$ python -q
>>> import numpy as np
>>> from numpy import linalg as LA
>>> np.set_printoptions(precision=1, suppress=True, linewidth=120, floatmode="fixed")
>>> F = np.load("mat.npy")
>>> F
array([[2, 0, 0, 0, 0, 0, 0, 0, 0, 0],
       [1, 0, 0, 0, 0, 0, 0, 0, 0, 0],
       [0, 1, 2, 0, 0, 0, 0, 0, 0, 0],
       [0, 3, 1, 0, 0, 0, 0, 0, 0, 0],
       [2, 0, 0, 1, 2, 0, 0, 0, 0, 0],
       [1, 3, 2, 0, 3, 1, 0, 0, 0, 0],
       [1, 1, 3, 1, 0, 3, 0, 0, 0, 0],
       [3, 0, 1, 3, 0, 1, 2, 3, 0, 0],
       [1, 3, 2, 1, 2, 2, 0, 0, 0, 0],
       [3, 0, 2, 3, 3, 2, 0, 3, 1, 0]])
>>> # triangular, det is the product of the diagonal
>>> round(np.trace(LA.pinv(F) @ F), 1)
np.float64(8.0)
>>> np.allclose(F[:-1].T @ LA.lstsq(F[:-1].T, F[-1])[0], F[-1])
False
>>> other = F / LA.norm(F, axis=1, keepdims=True)
>>> gram = other @ other.T
>>> LA.norm(other, axis=1)
array([1.0, 1.0, 1.0, 1.0, 1.0, 1.0, 1.0, 1.0, 1.0, 1.0])
>>> np.argwhere(np.triu(np.abs(gram) > 0.95, 1))
array([[0, 1]])
>>> round(np.degrees(np.arccos(np.clip(gram[1, 4], -1, 1))), 1)
np.float64(48.2)
>>> round(float(LA.norm(F, 2) / LA.norm(F)), 1)
0.8
>>> np.argsort(-LA.norm(F, axis=0).round(6), kind="stable")[:3]
array([0, 1, 2])
>>> LA.matrix_rank(F, rtol=0.1)
np.int64(6)
>>> LA.cond(F) > 100
np.True_
>>> rank = LA.matrix_rank(F)
>>> rank
np.int64(8)
>>> ns = LA.svd(F)[2][rank:].T
>>> np.allclose(F @ ns, 0)
True
>>> [int(LA.matrix_rank(np.delete(F, i, axis=0))) for i in range(10)]
[8, 8, 8, 8, 8, 8, 8, 7, 8, 7]
>>> [int(LA.matrix_rank(F[:, :j + 1])) for j in range(10)]
[1, 2, 3, 4, 5, 6, 7, 8, 8, 8]
>>> np.round(F @ ns, 1) + 0
array([[0.0, 0.0],
       [0.0, 0.0],
       [0.0, 0.0],
       [0.0, 0.0],
       [0.0, 0.0],
       [0.0, 0.0],
       [0.0, 0.0],
       [0.0, 0.0],
       [0.0, 0.0],
       [0.0, 0.0]])
>>> ns.shape
(10, 2)
>>> gram = F.T @ F
>>> np.trace(gram), (F ** 2).sum()
(np.int64(175), np.int64(175))
>>> np.round(LA.eigvalsh(gram)[::-1], 1) + 0
array([108.2,  37.8,  13.2,   7.7,   4.6,   2.0,   1.0,   0.5,   0.0,   0.0])
>>> np.diag(gram)
array([30, 29, 27, 21, 26, 19,  4, 18,  1,  0])
>>> (F @ F.T).shape
(10, 10)
>>> W0 = np.load("w.npy")
>>> W0
array([[ 1,  1,  1,  1, -1, -1, -1, -1],
       [ 1, -1, -1,  1, -1,  1,  1, -1],
       [ 1,  1, -1, -1, -1, -1,  1,  1],
       [ 1,  1, -1, -1,  1,  1, -1, -1],
       [ 1, -1, -1,  1,  1, -1, -1,  1],
       [ 1, -1,  1, -1,  1, -1,  1, -1]])
>>> W0 @ W0
Traceback (most recent call last):
  File "<python-input-32>", line 1, in <module>
    W0 @ W0
    ~~~^~~~
ValueError: matmul: Input operand 1 has a mismatch in its core dimension 0, with gufunc signature (n?,k),(k,m?)->(n?,m?) (size 6 is different from 8)
>>> gram = W0.T @ W0
>>> np.allclose(gram, gram.T)
True
>>> np.trace(gram), (W0 ** 2).sum()
(np.int64(48), np.int64(48))
>>> W0 - W0[0]
array([[ 0,  0,  0,  0,  0,  0,  0,  0],
       [ 0, -2, -2,  0,  0,  2,  2,  0],
       [ 0,  0, -2, -2,  0,  0,  2,  2],
       [ 0,  0, -2, -2,  2,  2,  0,  0],
       [ 0, -2, -2,  0,  2,  0,  0,  2],
       [ 0, -2,  0, -2,  2,  0,  2,  0]])
>>> W0.mean(axis=0)
array([ 1.0,  0.0, -0.3,  0.0,  0.0, -0.3,  0.0, -0.3])
>>> W0[:, 8]
Traceback (most recent call last):
  File "<python-input-38>", line 1, in <module>
    W0[:, 8]
    ~~^^^^^^
IndexError: index 8 is out of bounds for axis 1 with size 8
>>> np.count_nonzero(W0)
np.int64(48)
>>> W0.shape
(6, 8)
>>> LA.rank(W0)
Traceback (most recent call last):
  File "<python-input-41>", line 1, in <module>
    LA.rank(W0)
    ^^^^^^^
AttributeError: module 'numpy.linalg' has no attribute 'rank'
>>> np.abs(W0).max()
np.int64(1)
